$ python3 -q
>>> import numpy as np
>>> from numpy import linalg as LA
>>> np.set_printoptions(precision=3, suppress=True, linewidth=140, sign=" ")
>>> rd = lambda a: np.round(a, 3) + 0
>>> E = np.load("a.npy")
>>> E
array([[ 1.   ,  0.7  ,  0.49 ,  0.343],
       [ 0.7  ,  1.   ,  0.7  ,  0.49 ],
       [ 0.49 ,  0.7  ,  1.   ,  0.7  ],
       [ 0.343,  0.49 ,  0.7  ,  1.   ]])
>>> w, vecs = LA.eigh(E)
>>> x0 = np.array([0, 0, 2, 4])
>>> rd(x0 @ E @ x0)
np.float64(31.2)
>>> (np.sign(vecs[:, -1].round(6)) == np.sign(vecs[0, -1].round(6))).astype(int)
array([ 1,  1,  1,  1])
>>> rd(vecs * np.abs(w) @ vecs.T)
array([[ 1.   ,  0.7  ,  0.49 ,  0.343],
       [ 0.7  ,  1.   ,  0.7  ,  0.49 ],
       [ 0.49 ,  0.7  ,  1.   ,  0.7  ],
       [ 0.343,  0.49 ,  0.7  ,  1.   ]])
>>> rd(vecs * np.maximum(w, 0) @ vecs.T)
array([[ 1.   ,  0.7  ,  0.49 ,  0.343],
       [ 0.7  ,  1.   ,  0.7  ,  0.49 ],
       [ 0.49 ,  0.7  ,  1.   ,  0.7  ],
       [ 0.343,  0.49 ,  0.7  ,  1.   ]])
>>> x0 @ E @ x0 / (x0 @ x0), rd(w[0]), rd(w[-1])
(np.float64(1.56), np.float64(0.203), np.float64(2.725))
>>> low = LA.cholesky(E)
>>> rd(low @ low.T)
array([[ 1.   ,  0.7  ,  0.49 ,  0.343],
       [ 0.7  ,  1.   ,  0.7  ,  0.49 ],
       [ 0.49 ,  0.7  ,  1.   ,  0.7  ],
       [ 0.343,  0.49 ,  0.7  ,  1.   ]])
>>> E / np.sqrt(np.outer(np.diag(E), np.diag(E)))
array([[ 1.   ,  0.7  ,  0.49 ,  0.343],
       [ 0.7  ,  1.   ,  0.7  ,  0.49 ],
       [ 0.49 ,  0.7  ,  1.   ,  0.7  ],
       [ 0.343,  0.49 ,  0.7  ,  1.   ]])
>>> rd(low)
array([[ 1.   ,  0.   ,  0.   ,  0.   ],
       [ 0.7  ,  0.714,  0.   ,  0.   ],
       [ 0.49 ,  0.5  ,  0.714,  0.   ],
       [ 0.343,  0.35 ,  0.5  ,  0.714]])
>>> rd(np.diag(low) ** 2)
array([ 1.  ,  0.51,  0.51,  0.51])
